$ python -q
>>> import numpy as np
>>> from numpy import linalg as LA
>>> np.set_printoptions(precision=3, suppress=True, linewidth=200, sign=" ")
>>> rnd = lambda a: np.round(a, 3) + 0
>>> E = np.loadtxt("case18.csv", delimiter=",")
>>> print(E)
[[ -0.204  -8.641  -0.173]
 [ -0.268  -7.319   1.621]
 [ -0.082  -3.678  -0.698]
 [ -0.295  -2.95    0.823]
 [  0.132 -13.731  -2.058]
 [  0.056  -0.263   3.012]
 [ -0.103   3.702   3.337]
 [ -0.578 -14.312   0.437]
 [  0.814   9.978  -2.207]
 [  0.588 -16.828   0.901]
 [ -0.165  -6.147   0.994]
 [ -0.3     6.97   -2.921]
 [  0.014  -8.249   0.019]
 [  0.453  -8.755  -2.286]
 [ -0.302  -0.171  -0.609]
 [ -0.091   3.757  -0.109]
 [ -0.081 -18.539   0.435]
 [ -0.308  15.238   0.777]
 [  0.476 -13.304  -0.058]
 [  0.114   3.236  -4.06 ]]
>>> gram = np.cov(E, rowvar=False)
>>> rnd(np.median(E, axis=0))
array([-0.086, -4.912, -0.02 ])
>>> rnd(gram)
array([[ 0.123, -0.312, -0.182],
       [-0.312, 85.73 , -2.139],
       [-0.182, -2.139,  3.482]])
>>> f = np.array([2, 2, -3])
>>> out = gram + np.outer(f, np.eye(3)[2])
>>> LA.matrix_rank(LA.inv(out) - LA.inv(gram), tol=1e-8)
np.int64(1)
>>> rnd(out)
array([[ 0.123, -0.312,  1.818],
       [-0.312, 85.73 , -0.139],
       [-0.182, -2.139,  0.482]])
>>> Q, Rm = LA.qr(out)
>>> rnd(Q)
array([[-0.323, -0.434,  0.841],
       [ 0.818, -0.576,  0.017],
       [ 0.477,  0.693,  0.541]])
>>> rnd(abs(Rm[0, 0])), rnd(LA.norm(out[:, 0]))
(np.float64(0.382), np.float64(0.382))
>>> print(Q.shape, Rm.shape)
(3, 3) (3, 3)
>>> rnd(Rm)
array([[ -0.382,  69.171,  -0.471],
       [  0.   , -50.692,  -0.375],
       [  0.   ,   0.   ,   1.787]])
>>> P = E @ LA.solve(E.T @ E, E.T)
>>> rnd(LA.eigvalsh(P))
array([ 0.,  0.,  0.,  0.,  0.,  0.,  0.,  0.,  0.,  0.,  0.,  0.,  0.,  0.,  0.,  0.,  0.,  1.,  1.,  1.])
>>> print(rnd(np.trace(P)))
3.0
>>> Xc = (E - E.mean(axis=0)) / E.std(axis=0)
>>> print(np.argwhere(np.abs(Xc) > 2))
[[  8   0]
 [ 17   1]
 [ 19   2]]
>>> b = LA.lstsq(np.delete(Xc, 1, axis=1), Xc[:, 1])[0]
>>> rnd(b)
array([-0.141, -0.163])
>>> M = np.cumsum(np.array([[2, 7, 3],
...     [7, 1, 7],
...     [8, 5, 8],
...     [1, 6, 5],
...     [4, 2, 5],
...     [3, 6, 8],
...     [3, 7, 5],
...     [2, 5, 7],
...     [6, 3, 1],
...     [2, 9, 0],
...     [1, 6, 4],
...     [0, 3, 5],
...     [9, 1, 0],
...     [0, 7, 3],
...     [8, 7, 7],
...     [3, 1, 9],
...     [1, 1, 9],
...     [7, 8, 6],
...     [6, 7, 2],
...     [7, 9, 7],
...     [9, 8, 9],
...     [0, 9, 3],
...     [0, 5, 1],
...     [4, 8, 6],
...     [1, 2, 3],
...     [0, 4, 0],
...     [4, 7, 0]]), axis=0)
>>> M
array([[   2,    7,    3],
       [   9,    8,   10],
       [  17,   13,   18],
       [  18,   19,   23],
       [  22,   21,   28],
       [  25,   27,   36],
       [  28,   34,   41],
       [  30,   39,   48],
       [  36,   42,   49],
       [  38,   51,   49],
       [  39,   57,   53],
       [  39,   60,   58],
       [  48,   61,   58],
       [  48,   68,   61],
       [  56,   75,   68],
       [  59,   76,   77],
       [  60,   77,   86],
       [  67,   85,   92],
       [  73,   92,   94],
       [  80,  101,  101],
       [  89,  109,  110],
       [  89,  118,  113],
       [  89,  123,  114],
       [  93,  131,  120],
       [  94,  133,  123],
       [  94,  137,  123],
       [  98,  144,  123]])
>>> out = np.c_[M[:, :2] @ np.array([[0, -3], [-3, 3]]), np.array([-4, -5, -2, -2, 2, -6, -3, 3, -1, -6, -5, -3, -4, 6, 8, -7, 6, 6, 2, -4, 0, -4, 6, 1, 5, 5, -6])]
>>> out
array([[ -21,   15,   -4],
       [ -24,   -3,   -5],
       [ -39,  -12,   -2],
       [ -57,    3,   -2],
       [ -63,   -3,    2],
       [ -81,    6,   -6],
       [-102,   18,   -3],
       [-117,   27,    3],
       [-126,   18,   -1],
       [-153,   39,   -6],
       [-171,   54,   -5],
       [-180,   63,   -3],
       [-183,   39,   -4],
       [-204,   60,    6],
       [-225,   57,    8],
       [-228,   51,   -7],
       [-231,   51,    6],
       [-255,   54,    6],
       [-276,   57,    2],
       [-303,   63,   -4],
       [-327,   60,    0],
       [-354,   87,   -4],
       [-369,  102,    6],
       [-393,  114,    1],
       [-399,  117,    5],
       [-411,  129,    5],
       [-432,  138,   -6]])
>>> LA.matrix_rank(np.c_[M, out])
np.int64(4)
>>> rnd(LA.lstsq(M, out[:, 0])[0])
array([ 0., -3.,  0.])
